% ipython --no-banner

In [1]: import numpy as np

In [2]: np.set_printoptions(precision=3, suppress=True, linewidth=160, sign=" ")

In [3]: def tidy(a):
   ...:     return np.round(a, 3) + 0
   ...: 

In [4]: arr = np.load("sample15.npy")

In [5]: print(arr)
[[-0.16 -0.15  0.35 -0.41]
 [-0.75  3.72 -1.62 -1.44]
 [ 1.16 -2.39  1.17  0.98]
 [-1.    1.54 -0.3  -1.36]]

In [6]: print(tidy(arr @ np.linalg.pinv(arr) @ arr))
[[-0.16 -0.15  0.35 -0.41]
 [-0.75  3.72 -1.62 -1.44]
 [ 1.16 -2.39  1.17  0.98]
 [-1.    1.54 -0.3  -1.36]]

In [7]: print(np.abs(np.diag(np.linalg.qr(arr)[1])) > 1e-9)
[ True  True  True False]

In [8]: print(tidy(np.trace(np.linalg.pinv(arr) @ arr)))
3.0

In [9]: print(np.unique(arr.round(6), axis=0).shape)
(4, 4)

In [10]: Uu, sig, Vt = np.linalg.svd(arr)

In [11]: print(tidy(sig))
[ 5.714  1.113  0.495  0.   ]

In [12]: print(np.argmax(sig[:-1] / (sig[1:] + 1e-6)) + 1)
3

In [13]: M2 = Uu[:, :3] @ np.diag(sig[:3]) @ Vt[:3]

In [14]: print(tidy(np.linalg.norm(arr - M2, 2)), tidy(sig[3]))
0.0 0.0

In [15]: print(tidy(M2))
[[-0.16 -0.15  0.35 -0.41]
 [-0.75  3.72 -1.62 -1.44]
 [ 1.16 -2.39  1.17  0.98]
 [-1.    1.54 -0.3  -1.36]]

In [16]: J = np.array([[0.3, -0.6, 1.8, 0.1, -0.5],
    ...:     [0.1, 0.3, -3.6, -1.0, -0.1],
    ...:     [0.0, -0.3, 3.6, -1.6, 1.3],
    ...:     [1.1, 0.2, -7.8, -0.7, 0.1],
    ...:     [-0.3, -0.9, 5.1, -1.1, -0.6],
    ...:     [0.0, 0.0, 0.0, -0.5, -0.2]])

In [17]: x = np.array([2, 1, 2, 1, 1])

In [18]: rhs = J @ x

In [19]: print(tidy(np.linalg.pinv(J) @ J))
[[ 1.  0.  0.  0.  0.]
 [ 0.  1.  0.  0.  0.]
 [ 0.  0.  1.  0.  0.]
 [ 0.  0.  0.  1.  0.]
 [ 0.  0.  0.  0.  1.]]

In [20]: print(tidy(rhs))
[  3.2  -7.8   6.6 -13.8   7.   -0.7]

In [21]: try:
    ...:     np.linalg.solve(J, rhs)
    ...: except np.linalg.LinAlgError as e:
    ...:     print(e)
    ...: 
Last 2 dimensions of the array must be square

In [22]: rng = np.random.default_rng(7547)

In [23]: rhs = rhs + 0.05 * rng.normal(size=6)

In [24]: print(tidy(rhs))
[  3.262  -7.768   6.624 -13.853   7.09   -0.672]

In [25]: coef, *_ = np.linalg.lstsq(J, rhs)

In [26]: print(tidy(J.T @ (rhs - J @ coef)))
[ 0.  0.  0.  0.  0.]

In [27]: print(tidy(coef))
[ 2.102  1.126  2.026  0.951  0.911]

In [28]: print(coef.round())
[ 2.  1.  2.  1.  1.]
